% ipython --no-banner

In [1]: import numpy as np

In [2]: np.set_printoptions(precision=1, suppress=True, linewidth=200)

In [3]: arr = np.loadtxt("run12.csv", delimiter=",")

In [4]: print(arr)
[[ 5.  6.  7.  8.]
 [ 9. 10. 11. 12.]
 [13. 14. 15. 16.]
 [17. 18. 19. 20.]]

In [5]: print([round(float(x), 1) for x in np.linalg.svd(arr, compute_uv=False)[:3]])
[53.3, 1.5, 0.0]

In [6]: print(np.linalg.matrix_rank(arr, rtol=0.1))
1

In [7]: print(np.round(np.linalg.norm(arr, 2) / np.linalg.norm(arr), 1))
1.0

In [8]: u, r1 = arr[1], arr[3]

In [9]: print(u @ r1)
782.0

In [10]: p = (u @ r1) / (u @ u) * u

In [11]: print(np.round((r1 - p) @ u, 1))
0.0

In [12]: print(np.linalg.matrix_rank(np.outer(u, r1)))
1

In [13]: print(np.linalg.lstsq(arr[:-1].T, arr[-1])[2])
2

In [14]: J = np.loadtxt("block5.csv", delimiter=",")

In [15]: print(J)
[[ 2.2  6.1  7.5]
 [ 9.4 14.4  2.4]
 [ 6.5  9.7  2. ]
 [ 4.3  9.1  7.4]
 [ 4.9  9.7  6.8]
 [ 6.1 11.1  5.8]
 [ 3.4  7.3  6.4]
 [ 4.2  9.4  8.1]
 [ 5.6  8.8  2.9]
 [ 2.9  5.3  4. ]
 [ 4.3  7.6  4.4]
 [ 2.4  5.4  5.7]
 [ 2.7  6.8  7.6]
 [ 0.9  2.8  5. ]
 [ 5.2  8.4  3.2]
 [-2.9 -1.4  7.9]
 [ 8.7 15.   5.8]
 [ 2.8  6.2  6.1]
 [ 0.2  2.8  7.1]
 [ 3.9  7.4  5.1]
 [ 5.   9.6  6.2]
 [ 4.9  9.5  6.2]
 [ 0.2  3.2  7.9]]

In [16]: print(np.abs(np.linalg.svd(J)[2][-1]))
[0.8 0.6 0.2]

In [17]: print(np.argsort(-np.linalg.norm(J, axis=0).round(6), kind="stable")[:3])
[1 2 0]

In [18]: print(np.linalg.matrix_rank(J, rtol=0.1))
2

In [19]: u = np.array([0, -3])

In [20]: print(np.cross(J[17, :3], J[21, :3]))
[-19.5  12.5  -3.8]

In [21]: print(np.correlate(J[17], J[21], "full"))
[ 17.4  65.  110.4  88.3  29.9]

In [22]: F = np.load("w.npy")

In [23]: print(F)
[[ 1.2  0.5 -0.7]
 [ 0.5 -1.5  1.1]
 [-0.7  1.1  1.3]]

In [24]: gram = F.T @ F

In [25]: print(np.diag(gram))
[2.2 3.7 3.4]

In [26]: print(np.linalg.svd(F, compute_uv=False) ** 2)
[4.1 4.1 1. ]

In [27]: print(np.allclose(gram, gram.T))
True

In [28]: print(np.linalg.matrix_rank(gram))
3

In [29]: print(np.linalg.eigvalsh(gram)[::-1])
[4.1 4.1 1. ]

In [30]: rng = np.random.default_rng(881846)

In [31]: labels = rng.permutation(4)

In [32]: print(labels)
[1 2 3 0]

In [33]: Y = arr[labels][:, labels]

In [34]: print(np.round(np.sort(np.abs(np.linalg.eigvals(Y))), 1) + 0)
[ 0.   0.   1.6 51.6]

In [35]: print(Y)
[[10. 11. 12.  9.]
 [14. 15. 16. 13.]
 [18. 19. 20. 17.]
 [ 6.  7.  8.  5.]]

In [36]: print(round(np.linalg.det(Y), 1), round(np.linalg.det(arr[labels]), 1))
-0.0 -0.0

In [37]: Y = np.linalg.inv(F)

In [38]: print(np.linalg.det(F) * Y)
[[-3.2 -1.4 -0.5]
 [-1.4  1.1 -1.7]
 [-0.5 -1.7 -2. ]]

In [39]: print(np.round(F @ Y, 1) + 0)
[[1. 0. 0.]
 [0. 1. 0.]
 [0. 0. 1.]]

In [40]: u, r1 = F[2], F[1]

In [41]: print(np.round(u @ r1, 1))
-0.6

In [42]: p = (u @ r1) / (u @ u) * u

In [43]: print(r1 - p)
[ 0.4 -1.3  1.3]

In [44]: print(p)
[ 0.1 -0.2 -0.2]

In [45]: print((r1 - p) @ u)
0.0

In [46]: print(np.all(np.linalg.eigvalsh(F) > 0))
False

In [47]: print([round(float(np.linalg.det(F[:i, :i])), 2) + 0 for i in range(1, 4)])
[1.2, -2.05, -4.15]

In [48]: print(round(np.linalg.eigvalsh(F).min(), 1))
-2.0

In [49]: m1 = np.array([[0.1, -1.1, -0.5, 0.8],
    ...:     [-0.3, -1.2, 0.0, -0.8],
    ...:     [-1.4, -0.2, -0.8, -0.4]])

In [50]: m1[1] = m1[2] + 0.3 * rng.normal(size=4)

In [51]: print(m1)
[[ 0.1 -1.1 -0.5  0.8]
 [-1.4  0.1 -0.5 -0.6]
 [-1.4 -0.2 -0.8 -0.4]]

In [52]: proj = np.triu(np.array([[3, 4, 1], [3, 3, 3], [5, 0, 2]]), 1) + np.eye(3)

In [53]: Y = proj @ F @ np.linalg.inv(proj)

In [54]: print(Y)
[[  2.5 -14.4  45.7]
 [ -1.6   8.2 -18. ]
 [ -0.7   3.9  -9.7]]

In [55]: print(np.poly(Y))
[ 1.  -1.  -4.1  4.2]
